>>> import numpy as np
>>> np.set_printoptions(precision=3, suppress=True, linewidth=140)
>>> rd = lambda a: np.round(a, 3) + 0
>>> W0 = np.loadtxt("run16.csv", delimiter=",")
>>> W0
array([[32.948, 29.448, 30.218],
       [29.7  , 30.71 , 30.898],
       [29.627, 29.456, 29.885],
       [28.728, 30.639, 29.858],
       [29.726, 29.457, 30.63 ],
       [29.656, 29.544, 30.596],
       [29.172, 30.027, 28.609],
       [30.412, 31.324, 30.837],
       [29.863, 30.236, 30.185],
       [29.453, 28.81 , 29.387]])
>>> Xc = (W0 - W0.mean(axis=0)) / W0.std(axis=0)
>>> np.argwhere(np.abs(Xc) > 2)
array([[0, 0],
       [6, 2]])
>>> c = np.linalg.lstsq(np.delete(Xc, 1, axis=1), Xc[:, 1])[0]
>>> rd(1 - np.var(Xc[:, 1] - np.delete(Xc, 1, axis=1) @ c))
np.float64(0.189)
>>> M2 = np.c_[W0[:, :2] @ np.array([[4, 7], [6, 0]]), np.array([-7, -8, 9, -8, -8, 8, 8, 3, -9, -3])]
>>> rd(M2)
array([[308.48 , 230.636,  -7.   ],
       [303.06 , 207.9  ,  -8.   ],
       [295.244, 207.389,   9.   ],
       [298.746, 201.096,  -8.   ],
       [295.646, 208.082,  -8.   ],
       [295.888, 207.592,   8.   ],
       [296.85 , 204.204,   8.   ],
       [309.592, 212.884,   3.   ],
       [300.868, 209.041,  -9.   ],
       [290.672, 206.171,  -3.   ]])
>>> rd(np.linalg.lstsq(W0, M2[:, 0])[0])
array([4., 6., 0.])
>>> np.linalg.matrix_rank(np.c_[W0, M2])
np.int64(4)
>>> rd(np.linalg.norm(np.linalg.qr(W0)[0].T @ M2, axis=0) ** 2 / ((M2 ** 2).sum(axis=0) + 1e-12))
array([1.  , 1.  , 0.07])
>>> lab = M2[:, 2] > np.median(M2[:, 2])
>>> u = M2[lab].mean(axis=0) - M2[~lab].mean(axis=0)
>>> np.argsort(-np.abs(u).round(6), kind="stable")
array([2, 0, 1])
>>> lab.astype(int)
array([0, 0, 1, 0, 0, 1, 1, 1, 0, 1])
>>> (((M2 - M2.mean(axis=0)) @ u > 0) == lab).mean()
np.float64(1.0)
>>> M2 = np.array([[0], [-2], [3]])
>>> cent = np.array([[1, 0]])
>>> rng = np.random.default_rng(25386)
>>> m1 = M2 @ cent + 0.1 * rng.normal(size=(3, 2))
>>> rd(m1)
array([[-0.166,  0.01 ],
       [-2.001,  0.158],
       [ 3.076, -0.142]])
>>> O, vecs = np.linalg.qr(m1[:, :1])[0], np.linalg.qr(m1[:, 1:])[0]
>>> sv = np.linalg.svd(O.T @ vecs, compute_uv=False)
>>> rd(sv)
array([0.965])
>>> rd(np.degrees(np.arccos(sv.clip(0, 1))))
array([15.098])
>>> (sv > 0.9).sum()
np.int64(1)
